$ python3 -q
>>> import numpy as np
>>> np.set_printoptions(suppress=True, linewidth=140)
>>> def tidy(a):
...     return np.round(a, 2) + 0
... 
>>> E = np.load("layer17.npy")
>>> print(tidy(E))
[[-0.37  0.07 -0.93]
 [-0.88 -0.36  0.32]
 [-0.31  0.93  0.19]]
>>> f = np.array([-4, 1, -3])
>>> Y = E + np.outer(f, np.eye(3)[2])
>>> print(tidy(Y))
[[-0.37  0.07 -4.93]
 [-0.88 -0.36  1.32]
 [-0.31  0.93 -2.81]]
>>> print(tidy(np.linalg.det(Y) / np.linalg.det(E)), tidy(1 + np.linalg.solve(E, f)[2]))
4.46 4.46
>>> f, v = E[0], E[1]
>>> print(tidy(f @ f))
1.0
>>> print(tidy(f @ v))
0.0
>>> pr = (f @ v) / (f @ f) * f
>>> print(tidy(v - pr))
[-0.88 -0.36  0.32]
>>> x = np.array([1, -2, -3])
>>> print(tidy(np.linalg.det(E)))
1.0
>>> print(3 - np.linalg.matrix_rank(E - np.eye(3), tol=1e-8))
1
>>> x = np.array([9, 5, -6])
>>> h = np.maximum(E @ x, 0)
>>> print(tidy(np.tanh(E @ x)))
[ 0.99 -1.    0.62]
>>> print(tidy(h))
[2.59 0.   0.72]
>>> print(tidy(E * (h > 1e-9)[:, None]))
[[-0.37  0.07 -0.93]
 [ 0.    0.    0.  ]
 [-0.31  0.93  0.19]]
>>> print(tidy(np.maximum(E @ x, 0) - np.maximum(-E @ x, 0)))
[  2.59 -11.61   0.72]
>>> print(np.flatnonzero(h > 1e-9))
[0 2]
>>> data = np.load("data.npy")
>>> print(data)
[[ 0 -1  4 -1  1 -4]
 [ 0  0 -5 -1  3  0]
 [ 0  0  0  1  4  4]
 [ 0  0  0  0 -2 -4]
 [ 0  0  0  0  0 -2]
 [ 0  0  0  0  0  0]]
>>> left, sv, VT = np.linalg.svd(data)
>>> evecs = VT[:(sv > 1e-8).sum()]
>>> rng = np.random.default_rng(65)
>>> x = data[5] + 2 * data[4] + rng.integers(2) * np.eye(6)[1]
>>> print(x)
[ 0.  0.  0.  0.  0. -4.]
>>> print(tidy(evecs.T @ evecs))
[[0. 0. 0. 0. 0. 0.]
 [0. 1. 0. 0. 0. 0.]
 [0. 0. 1. 0. 0. 0.]
 [0. 0. 0. 1. 0. 0.]
 [0. 0. 0. 0. 1. 0.]
 [0. 0. 0. 0. 0. 1.]]
>>> print(tidy(np.linalg.norm(x - evecs.T @ evecs @ x)))
0.0
>>> labels = rng.permutation(3)
>>> Y = E[:, labels] * rng.choice([-1, 1], 3)
>>> print(tidy(Y))
[[-0.93 -0.07  0.37]
 [ 0.32  0.36  0.88]
 [ 0.19 -0.93  0.31]]
>>> left, _, VT = np.linalg.svd(E.T @ Y)
>>> print(tidy(np.linalg.lstsq(E, Y)[0]))
[[ 0.  0. -1.]
 [ 0. -1.  0.]
 [ 1.  0.  0.]]
>>> print(labels)
[2 1 0]
>>> print(tidy(left @ VT))
[[ 0.  0. -1.]
 [ 0. -1.  0.]
 [ 1.  0.  0.]]
>>> blk = np.stack([data, -2 * data, data[::-1]])
>>> print(tidy(np.linalg.norm(blk, axis=(1, 2))))
[11.27 22.54 11.27]
>>> print((blk @ data.T).shape)
(3, 6, 6)
>>> print(tidy(np.linalg.det(blk)))
[0. 0. 0.]
>>> print(np.einsum("bij,cij->bc", blk, blk))
[[ 127 -254  -48]
 [-254  508   96]
 [ -48   96  127]]
>>> print(np.linalg.matrix_rank(blk.reshape(3, -1)))
2
>>> print(np.allclose(data @ data.T, data.T @ data))
False
>>> print(tidy(np.linalg.det(data)))
0.0
>>> np.linalg.determinant(data)
Traceback (most recent call last):
  File "<python-input-48>", line 1, in <module>
    np.linalg.determinant(data)
    ^^^^^^^^^^^^^^^^^^^^^
AttributeError: module 'numpy.linalg' has no attribute 'determinant'
>>> print(np.allclose(data, data.T))
False
>>> f = np.array([3, 3, 2])
>>> print(np.convolve(data[2], f))
[ 0  0  0  3 15 26 20  8]
>>> print(np.polyval(f, data[2]))
[ 2  2  2  8 62 62]
>>> print(np.correlate(data[2], data[5], "full"))
[0 0 0 0 0 0 0 0 0 0 0]
>>> A = np.loadtxt("w.csv", delimiter=",")
>>> print(tidy(A))
[[ 0.    0.58  0.4  -0.55 -0.45]
 [ 0.   -0.19 -0.29  0.32 -0.88]
 [-0.7   0.04 -0.59 -0.41  0.03]
 [ 0.17 -0.76  0.17 -0.6  -0.1 ]
 [-0.7  -0.22  0.62  0.27 -0.06]]
>>> print(tidy(np.linalg.norm(A, "nuc")))
5.0
>>> print(tidy(np.linalg.norm(A, axis=0)))
[1. 1. 1. 1. 1.]
>>> print(tidy(np.linalg.norm(A, 1)), tidy(np.linalg.norm(A, np.inf)))
2.14 1.98
>>> print(tidy(A[1] @ A[3]))
0.0
>>> print(tidy(np.linalg.svd(A, compute_uv=False)))
[1. 1. 1. 1. 1.]
>>> x = np.array([2, 3, -2, 3, 1])
>>> rhs = A @ x
>>> coef, lr = np.zeros(5), 1 / np.linalg.norm(A, 2) ** 2
>>> for i in range(30):
...     coef -= lr * A.T @ (A @ coef - rhs)
...     if i % 5 == 0: print(i, round(np.linalg.norm(A @ coef - rhs), 2))
... 
0 0.0
5 0.0
10 0.0
15 0.0
20 0.0
25 0.0
>>> print(tidy(np.linalg.cond(A)))
1.0
>>> print(coef)
[ 2.  3. -2.  3.  1.]
>>> print(tidy(np.linalg.svd(E, compute_uv=False)))
[1. 1. 1.]
>>> m1 = np.load("case4.npy")
>>> print(m1)
[[ 0.  0.  0.  0.  0.  0.]
 [ 0.  0.  0. -1. -1. -1.]
 [ 0.  0.  0.  0.  0.  0.]
 [ 0. -1.  0.  0. -1. -1.]
 [ 0. -1.  0. -1.  0. -1.]
 [ 0. -1.  0. -1. -1.  0.]]
>>> rank = np.linalg.matrix_rank(m1)
>>> print(rank)
4
>>> null = np.linalg.svd(m1)[2][rank:].T
>>> print(tidy(null @ null.T))
[[1. 0. 0. 0. 0. 0.]
 [0. 0. 0. 0. 0. 0.]
 [0. 0. 1. 0. 0. 0.]
 [0. 0. 0. 0. 0. 0.]
 [0. 0. 0. 0. 0. 0.]
 [0. 0. 0. 0. 0. 0.]]
>>> print(tidy(m1 @ null))
[[0. 0.]
 [0. 0.]
 [0. 0.]
 [0. 0.]
 [0. 0.]
 [0. 0.]]
>>> print([int(np.linalg.matrix_rank(np.delete(m1, i, axis=0))) for i in range(6)])
[4, 3, 4, 3, 3, 3]
>>> print([int(np.linalg.matrix_rank(m1[:, :j + 1])) for j in range(6)])
[0, 1, 1, 2, 3, 4]
>>> print(null.shape)
(6, 2)
>>> left, sv, VT = np.linalg.svd(m1)
>>> evecs = VT[:(sv > 1e-8).sum()]
>>> x = m1[2] + -2 * m1[5] + rng.integers(2) * np.eye(6)[1]
>>> print(x)
[0. 3. 0. 2. 2. 0.]
>>> print(np.allclose(evecs.T @ evecs @ x, x))
True
>>> print(np.linalg.matrix_rank(np.vstack([m1, x])))
4
>>> print(tidy(np.diag(evecs.T @ evecs)))
[0. 1. 0. 1. 1. 1.]
>>> print(tidy(np.linalg.norm(x - evecs.T @ evecs @ x)))
0.0
